>>> import numpy as np
>>> from numpy import linalg as LA
>>> np.set_printoptions(suppress=True, linewidth=120)
>>> def rnd(a):
...     return np.round(a, 2) + 0
... 
>>> K = np.loadtxt("w.csv", delimiter=",")
>>> print(K)
[[ 0.   -0.5   0.2   0.3  -0.59 -0.2  -0.6 ]
 [ 0.1   0.1   1.9   0.2  -5.63  0.5  -1.6 ]
 [-0.2  -0.4  -1.2   0.2   3.58  0.    1.1 ]
 [-0.1   0.7  -0.6  -0.2   1.81  1.7  -2.6 ]
 [-1.3  -0.2   0.8   0.2  -2.41  0.5  -1.  ]
 [ 1.7  -0.4  -0.3   0.    0.9   0.7   1.1 ]
 [ 0.5   0.1   1.7   0.9  -5.15  0.3   0.5 ]
 [ 1.1   0.9   0.4   0.   -1.22 -1.4   2.  ]
 [ 0.3   0.7  -0.4  -0.1   1.19  1.2  -0.7 ]
 [ 0.8  -2.1  -0.2   1.8   0.53  1.9   0.4 ]
 [-2.   -1.2  -0.3  -1.    0.86  0.   -0.3 ]
 [-0.2   1.3  -0.2   0.    0.7   2.   -2.1 ]
 [-0.8  -0.2   1.   -0.7  -3.   -0.8  -0.3 ]
 [-0.8  -2.1  -1.8   1.6   5.38 -1.2   1.  ]
 [ 1.6   0.    1.7   0.1  -5.13  0.1  -0.5 ]
 [ 0.7  -2.   -0.3   1.4   0.85 -0.7   0.8 ]
 [-1.4   0.5  -0.5  -1.1   1.37  1.7   0.2 ]
 [-1.5  -0.5  -2.5   0.6   7.62  1.7  -2.  ]
 [ 1.3  -0.1   0.5  -2.6  -1.55 -0.2  -0.9 ]
 [-0.2   0.5   1.6  -1.4  -4.88  0.1  -1.3 ]
 [ 0.6  -1.6   1.2  -0.4  -3.56  0.7   1.2 ]
 [ 0.1  -1.5  -0.9   1.9   2.71 -1.3   0.  ]
 [ 0.3   0.6   0.4   1.3  -1.19  0.4   0.  ]
 [-2.8  -0.6  -0.9  -0.6   2.72 -0.3   0.8 ]
 [-0.2  -0.3   0.4  -0.6  -1.17 -1.1  -0.1 ]
 [ 1.5   0.6   1.5   0.6  -4.56 -0.3  -1.3 ]
 [-0.7  -0.3  -0.6   1.1   1.88  0.6   0.  ]
 [-1.4   1.   -1.1   0.    3.32  0.   -1.4 ]
 [-0.1  -0.2   0.2   0.2  -0.62 -0.3   2.  ]
 [-1.4   0.4  -1.1  -1.1   3.38  1.9   0.2 ]
 [ 0.3  -1.2  -0.3   1.9   0.88 -0.2   0.7 ]
 [-0.5  -1.7  -1.5   1.    4.46 -0.7   1.1 ]
 [ 0.5   0.6   0.1   1.7  -0.35  0.3  -1.3 ]
 [-0.2  -1.   -0.5  -0.2   1.51  1.4   0.7 ]
 [ 0.3   0.8   1.    1.2  -3.1  -0.7   0.1 ]
 [ 0.2  -1.3   0.9  -0.8  -2.66 -0.6   0.7 ]
 [ 0.7   0.3   0.6  -1.2  -1.79  1.5  -0.6 ]
 [ 0.7  -0.1   0.7   0.9  -2.2  -2.    0.6 ]
 [ 1.   -0.1  -0.5  -1.6   1.53  1.2  -0.9 ]
 [ 1.2   0.3  -0.2  -0.7   0.6   0.9  -0.3 ]
 [ 0.1  -0.7   1.7   0.6  -5.06  1.2  -2.  ]
 [ 0.2  -0.2  -1.1  -1.2   3.31 -0.3  -0.5 ]
 [ 0.3   0.3   0.4  -1.   -1.17 -1.5   2.7 ]
 [ 0.7   2.8  -1.6   0.8   4.94  0.6   1.3 ]
 [-0.2   0.7   0.    1.   -0.08 -2.2   0.7 ]
 [-1.6   0.8  -0.4   0.8   1.25 -0.7  -0.6 ]
 [ 0.8   1.1   0.1   1.6  -0.3   0.2  -1.1 ]
 [-1.4  -1.1  -0.9   0.7   2.64 -0.2  -0.2 ]
 [-1.9  -0.6  -0.4   0.2   1.18  0.8  -0.4 ]
 [-0.9  -1.6  -1.5   0.3   4.46  0.6  -0.1 ]
 [-1.4  -0.8   0.   -1.3   0.01 -0.9   0.6 ]]
>>> Ac = K - K.mean(axis=0)
>>> Uu, s, Vt = LA.svd(Ac, full_matrices=False)
>>> rnd(np.abs(Vt[-1]))
array([0.  , 0.  , 0.95, 0.  , 0.31, 0.  , 0.  ])
>>> np.searchsorted(np.cumsum(s ** 2) / (s ** 2).sum(), 0.9) + 1
np.int64(4)
>>> print(rnd(s))
[22.8   9.64  7.34  6.93  6.21  4.71  0.11]
>>> rnd(Vt[0] * np.sign(Vt[0, np.abs(Vt[0]).argmax()]))
array([-0.14, -0.05, -0.31,  0.04,  0.94,  0.05,  0.04])
>>> np.abs(Vt[0]).argmax()
np.int64(4)
>>> (np.sign(Uu[:, 0]) == np.sign(Uu[0, 0])).astype(int)
array([1, 1, 0, 0, 1, 0, 1, 1, 0, 0, 0, 0, 1, 0, 1, 0, 0, 0, 1, 1, 1, 0, 1, 0, 1, 1, 0, 0, 1, 0, 0, 0, 1, 0, 1, 1, 1,
       1, 0, 0, 1, 0, 1, 0, 1, 0, 1, 0, 0, 0, 1])
>>> np.abs(Uu[:, 0]).argmax()
np.int64(17)
>>> rnd(s ** 2 / (s ** 2).sum())
array([0.67, 0.12, 0.07, 0.06, 0.05, 0.03, 0.  ])
>>> t = np.radians(120)
>>> R = np.eye(7)
>>> R[3, 3] = R[5, 5] = np.cos(t)
>>> R[3, 5], R[5, 3] = -np.sin(t), np.sin(t)
>>> rnd(R)
array([[ 1.  ,  0.  ,  0.  ,  0.  ,  0.  ,  0.  ,  0.  ],
       [ 0.  ,  1.  ,  0.  ,  0.  ,  0.  ,  0.  ,  0.  ],
       [ 0.  ,  0.  ,  1.  ,  0.  ,  0.  ,  0.  ,  0.  ],
       [ 0.  ,  0.  ,  0.  , -0.5 ,  0.  , -0.87,  0.  ],
       [ 0.  ,  0.  ,  0.  ,  0.  ,  1.  ,  0.  ,  0.  ],
       [ 0.  ,  0.  ,  0.  ,  0.87,  0.  , -0.5 ,  0.  ],
       [ 0.  ,  0.  ,  0.  ,  0.  ,  0.  ,  0.  ,  1.  ]])
>>> M2 = K @ R.T
>>> rnd(LA.det(R)), np.trace(R)
(np.float64(1.0), np.float64(4.0))
>>> np.allclose(K @ K.T, M2 @ M2.T)
True
>>> rnd(np.abs(M2 - K).max(axis=0))
array([0.  , 0.  , 0.  , 4.35, 0.  , 4.17, 0.  ])
>>> Ac = (K - K.mean(axis=0)) / K.std(axis=0)
>>> rnd(Ac.std(axis=0))
array([1., 1., 1., 1., 1., 1., 1.])
>>> print(np.argwhere(np.abs(Ac) > 2))
[[ 3  6]
 [17  2]
 [17  4]
 [18  3]
 [23  0]
 [37  5]
 [42  6]
 [43  1]
 [44  5]]
>>> coef = LA.lstsq(np.delete(Ac, 1, axis=1), Ac[:, 1])[0]
>>> np.abs(coef).argmax()
np.int64(1)
>>> A = np.load("out3.npy")
>>> A
array([[ 0,  1, -3,  5, -5, -3,  0,  4,  1,  3,  1,  0, -2, -1, -4],
       [-1,  0, -2,  4,  3, -1, -3, -4,  0,  2, -3,  2, -2, -3,  6],
       [ 3,  2,  0, -1, -3,  3,  5, -5, -1, -5,  1,  6,  0, -1,  6],
       [-5, -4,  1,  0, -2,  3, -4, -3, -2, -1,  4,  2,  0,  0, -4],
       [ 5, -3,  3,  2,  0,  1,  6, -5, -1,  2, -1,  1,  0,  3, -5],
       [ 3,  1, -3, -3, -1,  0, -6,  3, -1,  1,  1,  1,  5,  4,  2],
       [ 0,  3, -5,  4, -6,  6,  0, -2, -1,  2,  0, -1,  3,  5,  4],
       [-4,  4,  5,  3,  5, -3,  2,  0, -2, -1,  2,  2,  3,  1, -3],
       [-1,  0,  1,  2,  1,  1,  1,  2,  0, -3, -1,  0,  2,  1, -6],
       [-3, -2,  5,  1, -2, -1, -2,  1,  3,  0,  4,  1,  2,  0,  3],
       [-1,  3, -1, -4,  1, -1,  0, -2,  1, -4,  0,  3,  3,  5,  0],
       [ 0, -2, -6, -2, -1, -1,  1, -2,  0, -1, -3,  0, -2,  0,  4],
       [ 2,  2,  0,  0,  0, -5, -3, -3, -2, -2, -3,  2,  0, -2, -3],
       [ 1,  3,  1,  0, -3, -4, -5, -1, -1,  0, -5,  0,  2,  0, -1],
       [ 4, -6, -6,  4,  5, -2, -4,  3,  6, -3,  0, -4,  3,  1,  0]])
>>> # skew-symmetric
>>> LA.lstsq(A[:-1].T, A[-1])[2]
np.int32(14)
>>> rnd(np.trace(LA.pinv(A) @ A))
np.float64(14.0)
>>> rk = LA.matrix_rank(A)
>>> rk
np.int64(14)
>>> null = LA.svd(A)[2][rk:].T
>>> print([int(LA.matrix_rank(A[:, :j + 1])) for j in range(15)])
[1, 2, 3, 4, 5, 6, 7, 8, 9, 10, 11, 12, 13, 14, 14]
>>> null.shape
(15, 1)
>>> [int(LA.matrix_rank(A[:i])) for i in range(1, len(A) + 1)]
[1, 2, 3, 4, 5, 6, 7, 8, 9, 10, 11, 12, 13, 14, 14]
